$ ipython --no-banner

In [1]: import numpy as np

In [2]: from numpy import linalg as LA

In [3]: np.set_printoptions(precision=1, suppress=True, linewidth=200, floatmode="fixed")

In [4]: K = np.load("run6.npy")

In [5]: K
Out[5]: 
array([[  0, -18,   7,  -5],
       [ 18,   0,   1,   1],
       [ -7,  -1,   0,   3],
       [  5,  -1,  -3,   0]])

In [6]: vec = np.array([1, 8, -7, -4])

In [7]: y = K @ vec

In [8]: y
Out[8]: array([-173,    7,  -27,   18])

In [9]: LA.solve(K.T, K[3])
Out[9]: array([-0.0,  0.0,  0.0,  1.0])

In [10]: np.round(LA.solve(K, K[:, 1]), 1) + 0
Out[10]: array([0.0, 1.0, 0.0, 0.0])

In [11]: LA.solve(K, y[:-1])
ValueError: solve1: Input operand 1 has a mismatch in its core dimension 0, with gufunc signature (m,m),(m)->(m) (size 3 is different from 4)


In [12]: LA.solve(K, y)
Out[12]: array([ 1.0,  8.0, -7.0, -4.0])

In [13]: def softmax(z):
    ...:     e = np.exp(z - z.max(axis=-1, keepdims=True))
    ...:     return e / e.sum(axis=-1, keepdims=True)
    ...: 

In [14]: softmax(K).sum(axis=1)
Out[14]: array([1.0, 1.0, 1.0, 1.0])

In [15]: np.round(softmax(K[0]), 1) + 0
Out[15]: array([0.0, 0.0, 1.0, 0.0])

In [16]: S = K @ K.T / np.sqrt(4)

In [17]: np.round(softmax(S), 1) + 0
Out[17]: 
array([[1.0, 0.0, 0.0, 0.0],
       [0.0, 1.0, 0.0, 0.0],
       [0.0, 0.0, 1.0, 0.0],
       [0.0, 1.0, 0.0, 0.0]])

In [18]: theta = np.radians(135)

In [19]: Rm = np.eye(4)

In [20]: Rm[0, 0] = Rm[1, 1] = np.cos(theta)

In [21]: Rm[0, 1], Rm[1, 0] = -np.sin(theta), np.sin(theta)

In [22]: Rm
Out[22]: 
array([[-0.7, -0.7,  0.0,  0.0],
       [ 0.7, -0.7,  0.0,  0.0],
       [ 0.0,  0.0,  1.0,  0.0],
       [ 0.0,  0.0,  0.0,  1.0]])

In [23]: M2 = K @ Rm.T

In [24]: M2
Out[24]: 
array([[ 12.7,  12.7,   7.0,  -5.0],
       [-12.7,  12.7,   1.0,   1.0],
       [  5.7,  -4.2,   0.0,   3.0],
       [ -2.8,   4.2,  -3.0,   0.0]])

In [25]: f = np.array([3, 3, 2, -2])

In [26]: M2 = K + np.outer(f, np.eye(4)[1])

In [27]: LA.matrix_rank(LA.inv(M2) - LA.inv(K), tol=1e-8)
Out[27]: np.int64(1)

In [28]: round(float(LA.det(M2) / LA.det(K)), 1), np.round(1 + LA.solve(K, f)[1], 1)
Out[28]: (0.9, np.float64(0.9))

In [29]: feats = np.array([[2.0, -2.9, 3.0],
    ...:     [2.0, -3.0, 3.1],
    ...:     [1.9, -3.0, 2.9],
    ...:     [2.0, -2.8, 3.0],
    ...:     [1.9, -2.9, 3.0],
    ...:     [-2.0, 0.9, 1.8],
    ...:     [-2.0, 1.0, 2.0],
    ...:     [-2.0, 1.0, 2.1],
    ...:     [-2.1, 1.1, 1.9],
    ...:     [-2.0, 1.1, 2.2],
    ...:     [-0.1, 3.0, -0.8],
    ...:     [-0.1, 3.0, -1.1],
    ...:     [0.0, 2.9, -1.0],
    ...:     [0.1, 2.9, -1.1],
    ...:     [-0.1, 3.0, -0.9]])

In [30]: feats
Out[30]: 
array([[ 2.0, -2.9,  3.0],
       [ 2.0, -3.0,  3.1],
       [ 1.9, -3.0,  2.9],
       [ 2.0, -2.8,  3.0],
       [ 1.9, -2.9,  3.0],
       [-2.0,  0.9,  1.8],
       [-2.0,  1.0,  2.0],
       [-2.0,  1.0,  2.1],
       [-2.1,  1.1,  1.9],
       [-2.0,  1.1,  2.2],
       [-0.1,  3.0, -0.8],
       [-0.1,  3.0, -1.1],
       [ 0.0,  2.9, -1.0],
       [ 0.1,  2.9, -1.1],
       [-0.1,  3.0, -0.9]])

In [31]: vec = np.array([7, -7, -2])

In [32]: y = feats @ vec

In [33]: c, lr = np.zeros(3), 1 / LA.norm(feats, 2) ** 2

In [34]: for i in range(50):
    ...:     c -= lr * feats.T @ (feats @ c - y)
    ...:     if i % 10 == 0: print(i, round(LA.norm(feats @ c - y), 1))
    ...: 
0 35.0
10 0.8
20 0.1
30 0.0
40 0.0

In [35]: np.round(LA.cond(feats), 1)
Out[35]: np.float64(3.4)

In [36]: Xs = feats - feats.mean(axis=0)

In [37]: U, sv, VT = LA.svd(Xs, full_matrices=False)

In [38]: np.abs(VT[-1])
Out[38]: array([0.4, 0.6, 0.7])

In [39]: np.round(Xs.mean(axis=0), 1) + 0
Out[39]: array([0.0, 0.0, 0.0])

In [40]: np.searchsorted(np.cumsum(sv ** 2) / (sv ** 2).sum(), 0.9) + 1
Out[40]: np.int64(2)

In [41]: (np.sign(U[:, 0]) == np.sign(U[0, 0])).astype(int)
Out[41]: array([1, 1, 1, 1, 1, 0, 0, 0, 0, 0, 0, 0, 0, 0, 0])

In [42]: f = np.array([1, -1, 2, 1])

In [43]: arr = f[np.abs(np.subtract.outer(np.arange(4), np.arange(4)))]

In [44]: arr
Out[44]: 
array([[ 1, -1,  2,  1],
       [-1,  1, -1,  2],
       [ 2, -1,  1, -1],
       [ 1,  2, -1,  1]])

In [45]: np.round(LA.eigvalsh(arr).min(), 1)
Out[45]: np.float64(-2.2)

In [46]: LA.cholesky(arr)
LinAlgError: Matrix is not positive definite


In [47]: vec = np.array([1, -3, 2, -3])

In [48]: round(LA.det(K), 1)
Out[48]: np.float64(4356.0)

In [49]: LA.svd(K, compute_uv=False)
Out[49]: array([20.0, 20.0,  3.3,  3.3])

In [50]: q = LA.solve(np.eye(4) - K, np.eye(4) + K)

In [51]: np.round(q @ q.T, 1) + 0
Out[51]: 
array([[1.0, 0.0, 0.0, 0.0],
       [0.0, 1.0, 0.0, 0.0],
       [0.0, 0.0, 1.0, 0.0],
       [0.0, 0.0, 0.0, 1.0]])

In [52]: round(LA.det(q), 1)
Out[52]: np.float64(1.0)
